% ipython --no-banner

In [1]: import numpy as np

In [2]: import numpy.linalg as la

In [3]: np.set_printoptions(suppress=True, linewidth=120)

In [4]: def rd(a):
   ...:     return np.round(a, 3) + 0
   ...: 

In [5]: arr = np.loadtxt("sample3.csv", delimiter=",")

In [6]: arr
Out[6]: 
array([[-3., -3., -5., -5., -3., -5., -3., -1., -4.],
       [ 5.,  5.,  3.,  3.,  5.,  3.,  5.,  7.,  4.],
       [ 5.,  5.,  3.,  3.,  5.,  3.,  5.,  7.,  4.],
       [ 1.,  1., -1., -1.,  1., -1.,  1.,  3.,  0.],
       [ 0.,  0., -2., -2.,  0., -2.,  0.,  2., -1.],
       [-4., -4., -6., -6., -4., -6., -4., -2., -5.],
       [-2., -2., -4., -4., -2., -4., -2.,  0., -3.],
       [ 0.,  0., -2., -2.,  0., -2.,  0.,  2., -1.],
       [-2., -2., -4., -4., -2., -4., -2.,  0., -3.]])

In [7]: np.allclose(arr, arr.T)
Out[7]: False

In [8]: rd(np.abs(la.eigvals(arr)).max())
Out[8]: np.float64(4.243)

In [9]: rd(la.matrix_power(arr, 2))
Out[9]: 
array([[ -2.,  -2.,  62.,  62.,  -2.,  62.,  -2., -66.,  30.],
       [ -2.,  -2., -82., -82.,  -2., -82.,  -2.,  78., -42.],
       [ -2.,  -2., -82., -82.,  -2., -82.,  -2.,  78., -42.],
       [ -2.,  -2., -10., -10.,  -2., -10.,  -2.,   6.,  -6.],
       [ -2.,  -2.,   8.,   8.,  -2.,   8.,  -2., -12.,   3.],
       [ -2.,  -2.,  80.,  80.,  -2.,  80.,  -2., -84.,  39.],
       [ -2.,  -2.,  44.,  44.,  -2.,  44.,  -2., -48.,  21.],
       [ -2.,  -2.,   8.,   8.,  -2.,   8.,  -2., -12.,   3.],
       [ -2.,  -2.,  44.,  44.,  -2.,  44.,  -2., -48.,  21.]])

In [10]: (arr + arr.T) / 2
Out[10]: 
array([[-3. ,  1. ,  0. , -2. , -1.5, -4.5, -2.5, -0.5, -3. ],
       [ 1. ,  5. ,  4. ,  2. ,  2.5, -0.5,  1.5,  3.5,  1. ],
       [ 0. ,  4. ,  3. ,  1. ,  1.5, -1.5,  0.5,  2.5,  0. ],
       [-2. ,  2. ,  1. , -1. , -0.5, -3.5, -1.5,  0.5, -2. ],
       [-1.5,  2.5,  1.5, -0.5,  0. , -3. , -1. ,  1. , -1.5],
       [-4.5, -0.5, -1.5, -3.5, -3. , -6. , -4. , -2. , -4.5],
       [-2.5,  1.5,  0.5, -1.5, -1. , -4. , -2. ,  0. , -2.5],
       [-0.5,  3.5,  2.5,  0.5,  1. , -2. ,  0. ,  2. , -0.5],
       [-3. ,  1. ,  0. , -2. , -1.5, -4.5, -2.5, -0.5, -3. ]])

In [11]: rd(la.det(arr))
Out[11]: np.float64(0.0)

In [12]: np.argsort(-la.norm(arr, axis=0).round(6), kind="stable")[:3]
Out[12]: array([2, 3, 5])

In [13]: la.matrix_rank(arr, rtol=0.1)
Out[13]: np.int64(2)

In [14]: X = np.load("dump.npy")

In [15]: print(X)
[[ 0  0 -2  0  0  0  0  0  0  0  0  0  0  0]
 [ 0  0  0  0  0  0  0  0  0  0 -1  0  0  0]
 [ 0  0  0 -1  0  0  0  0  0  0  0  0  0  0]
 [ 0  0  0  0  0  0  0  0  0  0  0  0  0  2]
 [-1  0  0  0  0  0  0  0  0  0  0  0  0  0]
 [ 0  0  0  0  0  0  0  0 -1  0  0  0  0  0]
 [ 0  0  0  0  0  0  0 -2  0  0  0  0  0  0]
 [ 0  0  0  0  0  0  0  0  0  0  0  0  0  0]
 [ 0  0  0  0  0  0  0  0  0 -1  0  0  0  0]
 [ 0  0  0  0  0  0  0  0  0  0  0  0  0  0]
 [ 0  0  0  0  0 -1  0  0  0  0  0  0  0  0]
 [ 0  0  0  0  0  0  0  0  0  0  0  0  0  0]
 [ 0  0  0  0  0  0  0  0  0  0  0  0 -2  0]
 [ 0 -2  0  0  0  0  0  0  0  0  0  0  0  0]]

In [16]: # rank 11

In [17]: np.flatnonzero(la.matrix_power((X != 0) + (X.T != 0) + np.eye(14), 14)[9])
Out[17]: array([ 0,  1,  2,  3,  4,  5,  8,  9, 10, 13])
